$ python -q
>>> import numpy as np
>>> np.set_printoptions(precision=2, suppress=True, linewidth=160)
>>> def tidy(a):
...     return np.round(a, 2) + 0
... 
>>> W0 = np.loadtxt("dump.csv", delimiter=",")
>>> W0
array([[ 0.,  1.,  0.,  1.],
       [-1., -1., -1., -1.],
       [ 0.,  1.,  0.,  1.],
       [-1., -1., -1., -1.]])
>>> # column 2 repeats column 0
>>> W0.shape
(4, 4)
>>> np.diff(W0, axis=0)
array([[-1., -2., -1., -2.],
       [ 1.,  2.,  1.,  2.],
       [-1., -2., -1., -2.]])
>>> W0.mean(axis=0)
array([-0.5,  0. , -0.5,  0. ])
>>> tidy(np.linalg.svd(W0, compute_uv=False))
array([3.24, 1.24, 0.  , 0.  ])
>>> W0.sum(axis=0)
array([-2.,  0., -2.,  0.])
>>> np.linalg.matrix_rank(W0)
np.int64(2)
>>> np.unravel_index(np.abs(W0).argmax(), W0.shape)
(np.int64(0), np.int64(1))
>>> tidy(np.linalg.norm(W0))
np.float64(3.46)
>>> np.argsort(-np.linalg.norm(W0, axis=0).round(6), kind="stable")[:3]
array([1, 3, 0])
>>> np.linalg.matrix_rank(W0, rtol=0.1)
np.int64(2)
>>> M2 = np.array([[1, 1, 3], [0, 3, 3]])
>>> W2 = np.kron(M2, W0)
>>> tidy(np.linalg.norm(W2, 2)), tidy(np.linalg.norm(M2, 2) * np.linalg.norm(W0, 2))
(np.float64(16.82), np.float64(16.82))
>>> np.linalg.matrix_rank(W2)
np.int64(4)
>>> tidy(np.trace(np.linalg.pinv(W0) @ W0))
np.float64(2.0)
>>> try:
...     np.linalg.inv(W0)
... except np.linalg.LinAlgError as e:
...     print(e)
... 
Singular matrix
>>> K = np.load("test1.npy")
>>> K
array([[-2.,  1.,  0.,  0.,  0.,  0.,  0.,  0.,  0.,  0.,  0.,  0.,  0.,  0.,  0.],
       [ 0., -2.,  1.,  0.,  0.,  0.,  0.,  0.,  0.,  0.,  0.,  0.,  0.,  0.,  0.],
       [ 0.,  0., -2.,  1.,  0.,  0.,  0.,  0.,  0.,  0.,  0.,  0.,  0.,  0.,  0.],
       [ 0.,  0.,  0., -2.,  1.,  0.,  0.,  0.,  0.,  0.,  0.,  0.,  0.,  0.,  0.],
       [ 0.,  0.,  0.,  0., -2.,  1.,  0.,  0.,  0.,  0.,  0.,  0.,  0.,  0.,  0.],
       [ 0.,  0.,  0.,  0.,  0., -2.,  1.,  0.,  0.,  0.,  0.,  0.,  0.,  0.,  0.],
       [ 0.,  0.,  0.,  0.,  0.,  0., -2.,  1.,  0.,  0.,  0.,  0.,  0.,  0.,  0.],
       [ 0.,  0.,  0.,  0.,  0.,  0.,  0., -2.,  1.,  0.,  0.,  0.,  0.,  0.,  0.],
       [ 0.,  0.,  0.,  0.,  0.,  0.,  0.,  0., -2.,  1.,  0.,  0.,  0.,  0.,  0.],
       [ 0.,  0.,  0.,  0.,  0.,  0.,  0.,  0.,  0., -2.,  1.,  0.,  0.,  0.,  0.],
       [ 0.,  0.,  0.,  0.,  0.,  0.,  0.,  0.,  0.,  0., -2.,  1.,  0.,  0.,  0.],
       [ 0.,  0.,  0.,  0.,  0.,  0.,  0.,  0.,  0.,  0.,  0., -2.,  1.,  0.,  0.],
       [ 0.,  0.,  0.,  0.,  0.,  0.,  0.,  0.,  0.,  0.,  0.,  0., -2.,  1.,  0.],
       [ 0.,  0.,  0.,  0.,  0.,  0.,  0.,  0.,  0.,  0.,  0.,  0.,  0., -2.,  1.],
       [ 0.,  0.,  0.,  0.,  0.,  0.,  0.,  0.,  0.,  0.,  0.,  0.,  0.,  0., -2.]])
>>> C2 = K.T @ K
>>> (K @ K.T).shape
(15, 15)
>>> np.allclose(C2, C2.T)
True
